% ipython --no-banner

In [1]: import numpy as np

In [2]: from numpy import linalg as LA

In [3]: np.set_printoptions(suppress=True, linewidth=200)

In [4]: def rnd(a):
   ...:     return np.round(a, 2) + 0
   ...: 

In [5]: mat = np.cumsum(np.array([[0, 0, 0, 0, 1],
   ...:     [1, 0, 2, 2, 0],
   ...:     [2, 1, 0, 2, 0],
   ...:     [2, 1, 2, 0, 1],
   ...:     [0, 1, 0, 1, 0],
   ...:     [0, 1, 1, 1, 1],
   ...:     [1, 2, 0, 0, 0],
   ...:     [2, 1, 0, 2, 1],
   ...:     [0, 1, 1, 2, 1],
   ...:     [0, 0, 1, 1, 0],
   ...:     [2, 0, 0, 2, 2]]), axis=0)

In [6]: mat
Out[6]: 
array([[ 0,  0,  0,  0,  1],
       [ 1,  0,  2,  2,  1],
       [ 3,  1,  2,  4,  1],
       [ 5,  2,  4,  4,  2],
       [ 5,  3,  4,  5,  2],
       [ 5,  4,  5,  6,  3],
       [ 6,  6,  5,  6,  3],
       [ 8,  7,  5,  8,  4],
       [ 8,  8,  6, 10,  5],
       [ 8,  8,  7, 11,  5],
       [10,  8,  7, 13,  7]])

In [7]: gram = np.cov(mat, rowvar=False)

In [8]: rnd(mat.std(axis=0))
Out[8]: array([2.96, 3.11, 2.09, 3.74, 1.88])

In [9]: np.argsort(-mat.std(axis=0).round(6), kind="stable")
Out[9]: array([3, 1, 0, 2, 4])

In [10]: np.argwhere(np.triu(np.abs(np.corrcoef(mat.T)) > 0.8, 1))
Out[10]: 
array([[0, 1],
       [0, 2],
       [0, 3],
       [0, 4],
       [1, 2],
       [1, 3],
       [1, 4],
       [2, 3],
       [2, 4],
       [3, 4]])

In [11]: gram.shape
Out[11]: (5, 5)

In [12]: np.median(mat, axis=0)
Out[12]: array([5., 4., 5., 6., 3.])

In [13]: z = mat[:, 3] > np.median(mat[:, 3])

In [14]: u = mat[z].mean(axis=0) - mat[~z].mean(axis=0)

In [15]: np.argsort(-np.abs(u).round(6), kind="stable")
Out[15]: array([3, 1, 0, 4, 2])

In [16]: z.astype(int)
Out[16]: array([0, 0, 0, 0, 0, 0, 0, 1, 1, 1, 1])

In [17]: rnd(u)
Out[17]: array([4.93, 5.46, 3.11, 6.64, 3.39])

In [18]: C = mat[[8, 2]].astype(float)

In [19]: for _ in range(4):
    ...:     z = LA.norm(mat[:, None] - C, axis=-1).argmin(axis=1)
    ...:     C = np.array([mat[z == j].mean(axis=0) for j in range(2)])
    ...: 

In [20]: z
Out[20]: array([1, 1, 1, 1, 1, 1, 0, 0, 0, 0, 0])

In [21]: rnd(C)
Out[21]: 
array([[8.  , 7.4 , 6.  , 9.6 , 4.8 ],
       [3.17, 1.67, 2.83, 3.5 , 1.67]])

In [22]: rnd(C[1] - C[0])
Out[22]: array([-4.83, -5.73, -3.17, -6.1 , -3.13])

In [23]: feats = np.loadtxt("x.csv", delimiter=",")

In [24]: feats
Out[24]: 
array([[ -2.,  -4.,   8.,   0.,  10.,  -6.,  10.,   2.,   0.],
       [  2.,   4.,  -8.,   0., -10.,   6., -10.,  -2.,   0.],
       [  0.,   0.,   0.,   0.,   0.,   0.,   0.,   0.,   0.],
       [  0.,   0.,   0.,   0.,   0.,   0.,   0.,   0.,   0.],
       [ -1.,  -2.,   4.,   0.,   5.,  -3.,   5.,   1.,   0.],
       [  1.,   2.,  -4.,   0.,  -5.,   3.,  -5.,  -1.,   0.]])

In [25]: r = LA.matrix_rank(feats)

In [26]: r
Out[26]: np.int64(1)

In [27]: ns = LA.svd(feats)[2][r:].T

In [28]: [int(LA.matrix_rank(feats[:i])) for i in range(1, len(feats) + 1)]
Out[28]: [1, 1, 1, 1, 1, 1]

In [29]: np.allclose(feats @ ns, 0)
Out[29]: True

In [30]: U, sv, VT = LA.svd(feats)

In [31]: rnd(sv)
Out[31]: array([28.46,  0.  ,  0.  ,  0.  ,  0.  ,  0.  ])

In [32]: A2 = U[:, :1] @ np.diag(sv[:1]) @ VT[:1]

In [33]: rnd(LA.norm(feats - A2) / LA.norm(feats))
Out[33]: np.float64(0.0)

In [34]: rnd(LA.norm(feats - A2, 2)), rnd(sv[1])
Out[34]: (np.float64(0.0), np.float64(0.0))
